% python3 -q
>>> import numpy as np
>>> from numpy import linalg as LA
>>> np.set_printoptions(precision=1, suppress=True, linewidth=140)
>>> A = np.loadtxt("m.csv", delimiter=",")
>>> A
array([[0., 1., 1., 0., 1., 1.],
       [1., 0., 0., 1., 0., 0.],
       [1., 0., 0., 1., 0., 0.],
       [0., 1., 1., 0., 1., 0.],
       [1., 0., 0., 1., 0., 1.],
       [1., 0., 0., 0., 1., 0.]])
>>> left, sv, VT = LA.svd(A)
>>> sv.round(1) + 0
array([2.8, 2.5, 1.2, 0.9, 0. , 0. ])
>>> A2 = left[:, :4] @ np.diag(sv[:4]) @ VT[:4]
>>> round(float(np.abs(A - A2).max()), 1)
0.0
>>> print(LA.matrix_rank(A, rtol=0.05))
4
>>> feats = np.loadtxt("case15.csv", delimiter=",")
>>> print(feats.round(1) + 0)
[[-0.4 -0.1 -0.3  0.3  0.2  0.2  0.  -0.7 -0.1 -0.3]
 [-0.4 -0.6  0.3 -0.2 -0.1  0.2  0.  -0.1  0.5  0.3]
 [ 0.3 -0.1 -0.2  0.2  0.3 -0.5  0.  -0.4  0.1  0.6]
 [ 0.3  0.2 -0.4 -0.5 -0.1  0.3 -0.4 -0.3  0.2  0.1]
 [ 0.4 -0.2  0.3  0.2 -0.4  0.5  0.2 -0.3 -0.4  0.1]
 [-0.2 -0.2 -0.4  0.  -0.8 -0.4  0.  -0.1  0.   0. ]
 [-0.5  0.5  0.   0.   0.   0.1 -0.1  0.  -0.4  0.6]
 [-0.1  0.2  0.5 -0.5 -0.1 -0.4  0.3 -0.5  0.  -0.1]
 [ 0.  -0.2  0.3  0.1  0.  -0.2 -0.9 -0.1 -0.2 -0.2]
 [ 0.  -0.5 -0.2 -0.5  0.3  0.   0.   0.1 -0.6  0. ]]
>>> blk = np.stack([feats, 5 * feats, feats[::-1]])
>>> LA.matrix_rank(blk.reshape(3, -1))
np.int64(2)
>>> print(blk.shape)
(3, 10, 10)
>>> LA.matrix_rank(blk)
array([10, 10, 10])
>>> np.round(np.einsum("bij,cij->bc", blk, blk), 1) + 0
array([[ 10.,  50.,   0.],
       [ 50., 250.,   0.],
       [  0.,   0.,  10.]])
>>> print(LA.norm(blk, axis=(1, 2)))
[ 3.2 15.8  3.2]
